In [1]: import numpy as np

In [2]: np.set_printoptions(precision=2, suppress=True, linewidth=200)

In [3]: K = np.load("block5.npy")

In [4]: print(K)
[[ 2.  0.  0.  0.  0.]
 [ 0.  2.  0.  0.  0.]
 [ 0.  0.  3. -3. -2.]
 [ 0.  0. -3. 11.  6.]
 [ 0.  0. -2.  6.  6.]]

In [5]: # symmetric, so the eigenvalues are real

In [6]: ev, vecs = np.linalg.eigh(K)

In [7]: print(ev)
[ 2.  2.  2.  2. 16.]

In [8]: print(np.abs(vecs[:, -1]).round(6).argmax())
3

In [9]: print((ev > 1e-8).sum(), (ev < -1e-8).sum())
5 0

In [10]: print(np.flatnonzero(np.linalg.matrix_power((K != 0) + (K.T != 0) + np.eye(5), 5)[4]))
[2 3 4]

In [11]: print(K @ K)
[[  4.   0.   0.   0.   0.]
 [  0.   4.   0.   0.   0.]
 [  0.   0.  22. -54. -36.]
 [  0.   0. -54. 166. 108.]
 [  0.   0. -36. 108.  76.]]

In [12]: print((np.linalg.matrix_power((K != 0) + (K.T != 0) + np.eye(5), 5) > 0).astype(int))
[[1 0 0 0 0]
 [0 1 0 0 0]
 [0 0 1 1 1]
 [0 0 1 1 1]
 [0 0 1 1 1]]

In [13]: print(np.round(np.linalg.det(K), 2))
256.0

In [14]: A = np.load("a.npy")

In [15]: print(A.round(2) + 0)
[[-0.22  0.52 -0.31 -0.47 -0.48  0.36]
 [ 0.28 -0.13  0.11  0.37 -0.85 -0.2 ]
 [ 0.84  0.36  0.09 -0.33  0.13 -0.18]
 [ 0.06 -0.71  0.06 -0.68 -0.17 -0.01]
 [ 0.11  0.    0.68  0.07 -0.02  0.72]
 [ 0.39 -0.29 -0.64  0.25  0.08  0.53]]

In [16]: u, g = A[0], A[2]

In [17]: print(np.round(u @ g, 2))
-0.0

In [18]: p = (u @ g) / (u @ u) * u

In [19]: print(round(float((g - p) @ u), 2))
-0.0

In [20]: print(np.outer(u, g))
[[-0.19 -0.08 -0.02  0.07 -0.03  0.04]
 [ 0.43  0.19  0.05 -0.17  0.07 -0.09]
 [-0.26 -0.11 -0.03  0.1  -0.04  0.06]
 [-0.39 -0.17 -0.04  0.15 -0.06  0.08]
 [-0.41 -0.18 -0.04  0.16 -0.06  0.09]
 [ 0.31  0.13  0.03 -0.12  0.05 -0.06]]

In [21]: x0 = np.array([3, 3, 2, 3, 2, 2])

In [22]: print((A * x0).sum(axis=1))
[-1.38 -0.3   2.69 -4.24  3.29  0.99]

In [23]: print(A @ (2 * x0))
[-2.76 -0.59  5.38 -8.48  6.58  1.98]

In [24]: print(A @ np.ones(6))
[-0.6  -0.41  0.91 -1.45  1.56  0.32]

In [25]: rng = np.random.default_rng(91058)

In [26]: lab = rng.permutation(6)

In [27]: print(lab)
[3 5 0 4 2 1]

In [28]: Y = A[lab][:, lab]

In [29]: print(np.allclose(Y, A))
False

In [30]: print(np.diag(Y))
[-0.68  0.53 -0.22 -0.02  0.09 -0.13]

In [31]: print(Y.round(2) + 0)
[[-0.68 -0.01  0.06 -0.17  0.06 -0.71]
 [ 0.25  0.53  0.39  0.08 -0.64 -0.29]
 [-0.47  0.36 -0.22 -0.48 -0.31  0.52]
 [ 0.07  0.72  0.11 -0.02  0.68  0.  ]
 [-0.33 -0.18  0.84  0.13  0.09  0.36]
 [ 0.37 -0.2   0.28 -0.85  0.11 -0.13]]

In [32]: print(np.sort(np.abs(np.linalg.eigvals(Y))))
[1. 1. 1. 1. 1. 1.]
